% python3 -q
>>> import numpy as np
>>> np.set_printoptions(precision=2, suppress=True, linewidth=140, floatmode="fixed")
>>> X = np.array([[9, 15, 12, 6, 12, 0, 0, 9],
...     [-3, -5, -4, -2, -4, 0, 0, -3],
...     [12, 20, 16, 8, 16, 0, 0, 12],
...     [-6, -10, -8, -4, -8, 0, 0, -6],
...     [-3, -5, -4, -2, -4, 0, 0, -3]])
>>> # null space of dimension 7
>>> rk = np.linalg.matrix_rank(X)
>>> rk
np.int64(1)
>>> ns = np.linalg.svd(X)[2][rk:].T
>>> [int(np.linalg.matrix_rank(np.delete(X, i, axis=0))) for i in range(5)]
[1, 1, 1, 1, 1]
>>> [int(np.linalg.matrix_rank(X[:, :j + 1])) for j in range(8)]
[1, 1, 1, 1, 1, 1, 1, 1]
>>> [int(np.linalg.matrix_rank(X[:i])) for i in range(1, len(X) + 1)]
[1, 1, 1, 1, 1]
>>> ns.shape
(8, 7)
>>> np.allclose(X @ ns, 0)
True
>>> J = np.array([[0, 0, 0], [0, 1, 0], [0, 0, -2]])
>>> Uu, sigma, Vh = np.linalg.svd(J)
>>> sigma
array([2.00, 1.00, 0.00])
>>> Y = Uu[:, :2] @ np.diag(sigma[:2]) @ Vh[:2]
>>> Y
array([[ 0.00,  0.00,  0.00],
       [ 0.00,  1.00,  0.00],
       [ 0.00,  0.00, -2.00]])
>>> np.linalg.matrix_rank(J, rtol=0.05)
np.int64(2)
>>> round(float(np.linalg.norm(J - Y, 2)), 2), sigma[2]
(0.0, np.float64(0.0))
>>> np.linalg.matrix_rank(Y)
np.int64(2)
>>> np.abs(J - Y).max()
np.float64(0.0)
>>> round(float(np.linalg.det(J)), 2)
0.0
>>> E = np.load("x.npy")
>>> E
array([[-1.98, -1.63],
       [-2.20, -2.56],
       [ 0.04,  0.50]])
>>> W = np.array([[-1, -2, -2], [1, -1, 0]])
>>> beta = np.array([2, 6, -4])
>>> hid = np.maximum(E @ W + beta, 0)
>>> (hid > 0).astype(int)
array([[1, 1, 0],
       [1, 1, 1],
       [1, 1, 0]])
>>> np.linalg.matrix_rank(hid)
np.int64(3)
>>> Z = np.array([[7, -1, -3], [3, 6, -7], [-4, -1, 0]])
>>> hid @ Z
array([[ 51.22,  67.19, -88.18],
       [ 48.76,  75.72, -95.64],
       [ 33.48,  30.06, -45.32]])
